$ ipython --no-banner

In [1]: import numpy as np

In [2]: from numpy import linalg as LA

In [3]: np.set_printoptions(precision=2, suppress=True, linewidth=200, sign=" ")

In [4]: K = np.array([[0, 0, 0, 2, 2],
   ...:     [2, 0, 0, 0, 2],
   ...:     [2, 2, 0, 0, 0],
   ...:     [0, 2, 2, 0, 0],
   ...:     [0, 0, 2, 2, 0]])

In [5]: G = K.T @ K

In [6]: LA.svd(K, compute_uv=False) ** 2
Out[6]: array([ 16.  ,  10.47,  10.47,   1.53,   1.53])

In [7]: LA.eigvalsh(G)[::-1]
Out[7]: array([ 16.  ,  10.47,  10.47,   1.53,   1.53])

In [8]: LA.matrix_rank(G)
Out[8]: np.int64(5)

In [9]: print((K @ K.T).shape)
(5, 5)

In [10]: K @ np.ones(5)
Out[10]: array([ 4.,  4.,  4.,  4.,  4.])

In [11]: print(np.allclose(K @ K.T, K.T @ K))
True

In [12]: (K @ K)[0]
Out[12]: array([ 0,  4,  8,  4,  0])

In [13]: K @ (-1.0) ** np.arange(5)
Out[13]: array([ 0.,  4.,  0.,  0.,  0.])

In [14]: print(LA.eigvals(K))
[ 4.+0.j   -1.+3.08j -1.-3.08j -1.+0.73j -1.-0.73j]

In [15]: Q, vecs = LA.qr(K[:, :3])[0], LA.qr(K[:, 3:])[0]

In [16]: sv = LA.svd(Q.T @ vecs, compute_uv=False)

In [17]: (sv > 0.9).sum()
Out[17]: np.int64(0)

In [18]: round(float(LA.norm(Q @ Q.T - vecs @ vecs.T, 2)), 2)
Out[18]: 1.0

In [19]: other = K / np.sqrt((K ** 2).mean(axis=1, keepdims=True))

In [20]: other[0]
Out[20]: array([ 0.  ,  0.  ,  0.  ,  1.58,  1.58])

In [21]: LA.matrix_rank(other) == LA.matrix_rank(K)
Out[21]: np.True_

In [22]: E = np.load("out12.npy")

In [23]: print(E)
[[ 1  0  0  0  0  0  0]
 [ 1  1  0  0  0  0  0]
 [ 0  1  1  0  0  0  0]
 [ 1  1  0  1  0  0  0]
 [ 0  1  0  0  1  0  0]
 [ 0  2  2  2  2  1  0]
 [ 0  1  1  0  1  0  1]]

In [24]: x = np.array([0, -1, 1, 3, -2, 3, -3])

In [25]: y = E @ x

In [26]: b, lr = np.zeros(7), 1 / LA.norm(E, 2) ** 2

In [27]: for i in range(300):
    ...:     b -= lr * E.T @ (E @ b - y)
    ...:     if i % 50 == 0: print(i, round(LA.norm(E @ b - y), 2))
    ...: 
0 7.0
50 0.44
100 0.24
150 0.19
200 0.18
250 0.16

In [28]: round(float(LA.cond(E)), 2)
Out[28]: 31.24

In [29]: b
Out[29]: array([ 0.06, -1.17,  1.22,  3.16, -1.78,  2.11, -3.28])

In [30]: rng = np.random.default_rng(42)

In [31]: lab = rng.permutation(7)

In [32]: lab
Out[32]: array([ 3,  2,  6,  4,  1,  5,  0])

In [33]: other = E[lab][:, lab]

In [34]: other
Out[34]: 
array([[ 1,  0,  0,  0,  1,  0,  1],
       [ 0,  1,  0,  0,  1,  0,  0],
       [ 0,  1,  1,  1,  1,  0,  0],
       [ 0,  0,  0,  1,  1,  0,  0],
       [ 0,  0,  0,  0,  1,  0,  1],
       [ 2,  2,  0,  2,  2,  1,  0],
       [ 0,  0,  0,  0,  0,  0,  1]])

In [35]: round(LA.det(other), 2), np.round(LA.det(E[lab]), 2)
Out[35]: (np.float64(1.0), np.float64(-1.0))

In [36]: np.trace(other)
Out[36]: np.int64(7)

In [37]: np.allclose(other, E)
Out[37]: False

In [38]: np.sort(np.abs(LA.eigvals(other)))
Out[38]: array([ 1.,  1.,  1.,  1.,  1.,  1.,  1.])

In [39]: G = E.T @ E

In [40]: print(np.trace(G), (E ** 2).sum())
31 31

In [41]: np.diag(G)
Out[41]: array([ 3,  9,  6,  5,  6,  1,  1])

In [42]: G
Out[42]: 
array([[ 3,  2,  0,  1,  0,  0,  0],
       [ 2,  9,  6,  5,  6,  2,  1],
       [ 0,  6,  6,  4,  5,  2,  1],
       [ 1,  5,  4,  5,  4,  2,  0],
       [ 0,  6,  5,  4,  6,  2,  1],
       [ 0,  2,  2,  2,  2,  1,  0],
       [ 0,  1,  1,  0,  1,  0,  1]])

In [43]: LA.eigvalsh(G)[::-1]
Out[43]: array([ 22.88,   3.92,   2.18,   1.  ,   0.68,   0.32,   0.02])

In [44]: LA.matrix_rank(G)
Out[44]: np.int64(7)

In [45]: np.allclose(G, G.T)
Out[45]: True

In [46]: np.sort(LA.eigvals(E))
Out[46]: array([ 1.,  1.,  1.,  1.,  1.,  1.,  1.])

In [47]: np.prod(np.diag(E)), round(float(LA.det(E)), 2)
Out[47]: (np.int64(1), 1.0)

In [48]: E @ E
Out[48]: 
array([[  1,   0,   0,   0,   0,   0,   0],
       [  2,   1,   0,   0,   0,   0,   0],
       [  1,   2,   1,   0,   0,   0,   0],
       [  3,   2,   0,   1,   0,   0,   0],
       [  1,   2,   0,   0,   1,   0,   0],
       [  4,  10,   4,   4,   4,   1,   0],
       [  1,   4,   2,   0,   2,   0,   1]])

In [49]: W0 = np.loadtxt("block8.csv", delimiter=",")

In [50]: W0
Out[50]: 
array([[-0.45, -0.56,  0.35, -0.6 ],
       [-0.24, -0.53, -0.79,  0.21],
       [ 0.65, -0.03, -0.36, -0.67],
       [-0.57,  0.64, -0.35, -0.38]])

In [51]: Q, r_ = LA.qr(W0)

In [52]: r_.round(2) + 0
Out[52]: 
array([[ 1.,  0.,  0.,  0.],
       [ 0.,  1.,  0.,  0.],
       [ 0.,  0.,  1.,  0.],
       [ 0.,  0.,  0.,  1.]])

In [53]: np.allclose(r_.T @ r_, W0.T @ W0)
Out[53]: True

In [54]: print(Q.shape, r_.shape)
(4, 4) (4, 4)
